In [1]: import numpy as np

In [2]: from numpy import linalg as LA

In [3]: np.set_printoptions(precision=2, suppress=True, linewidth=120)

In [4]: def tidy(a):
   ...:     return np.round(a, 2) + 0
   ...: 

In [5]: A = np.loadtxt("w.csv", delimiter=",")

In [6]: A
Out[6]: 
array([[ 0., -1.],
       [-1.,  0.]])

In [7]: vec = np.array([2, 0])

In [8]: print(2 - LA.matrix_rank(A - np.eye(2), tol=1e-8))
1

In [9]: print(tidy(LA.det(A)))
-1.0

In [10]: tidy(np.abs(LA.eigvals(A)))
Out[10]: array([1., 1.])

In [11]: E = np.loadtxt("layer9.csv", delimiter=",")

In [12]: E
Out[12]: 
array([[5., 5., 5., 5., 5., 5.],
       [3., 0., 3., 0., 3., 0.],
       [2., 1., 2., 1., 2., 1.],
       [5., 5., 5., 5., 5., 5.],
       [3., 0., 3., 0., 3., 0.],
       [2., 1., 2., 1., 2., 1.]])

In [13]: U, sigma, vt = LA.svd(E)

In [14]: vecs = vt[:(sigma > 1e-8).sum()]

In [15]: rng = np.random.default_rng(57676)

In [16]: vec = E[3] + 2 * E[1] + rng.integers(2) * np.eye(6)[3]

In [17]: vec
Out[17]: array([11.,  5., 11.,  6., 11.,  5.])

In [18]: tidy(LA.norm(vec - vecs.T @ vecs @ vec))
Out[18]: np.float64(0.82)

In [19]: tidy(vecs.T @ vecs)
Out[19]: 
array([[0.33, 0.  , 0.33, 0.  , 0.33, 0.  ],
       [0.  , 0.33, 0.  , 0.33, 0.  , 0.33],
       [0.33, 0.  , 0.33, 0.  , 0.33, 0.  ],
       [0.  , 0.33, 0.  , 0.33, 0.  , 0.33],
       [0.33, 0.  , 0.33, 0.  , 0.33, 0.  ],
       [0.  , 0.33, 0.  , 0.33, 0.  , 0.33]])

In [20]: U, sigma, vt = LA.svd(E)

In [21]: print(tidy(sigma))
[18.92  5.1   0.    0.    0.    0.  ]

In [22]: other = U[:, :2] @ np.diag(sigma[:2]) @ vt[:2]

In [23]: print(tidy(np.abs(E - other).max()))
0.0

In [24]: LA.matrix_rank(other)
Out[24]: np.int64(2)

In [25]: tidy(LA.norm(E - other) / LA.norm(E))
Out[25]: np.float64(0.0)

In [26]: LA.matrix_rank(E, rtol=0.05)
Out[26]: np.int64(2)

In [27]: tidy(LA.norm(E - other, 2)), tidy(sigma[2])
Out[27]: (np.float64(0.0), np.float64(0.0))

In [28]: feats = np.array([[41, -3, 2], [2, -42, 3], [2, -2, 19]])

In [29]: vec = np.array([-2, -1, 2])

In [30]: y = feats @ vec

In [31]: c, lr = np.zeros(3), 1 / LA.norm(feats, 2) ** 2

In [32]: for i in range(6):
    ...:     c -= lr * feats.T @ (feats @ c - y)
    ...:     if i % 2 == 0: print(i, round(LA.norm(feats @ c - y), 2))
    ...: 
0 36.95
2 21.21
4 14.42

In [33]: tidy(c)
Out[33]: array([-1.95, -1.07,  1.37])
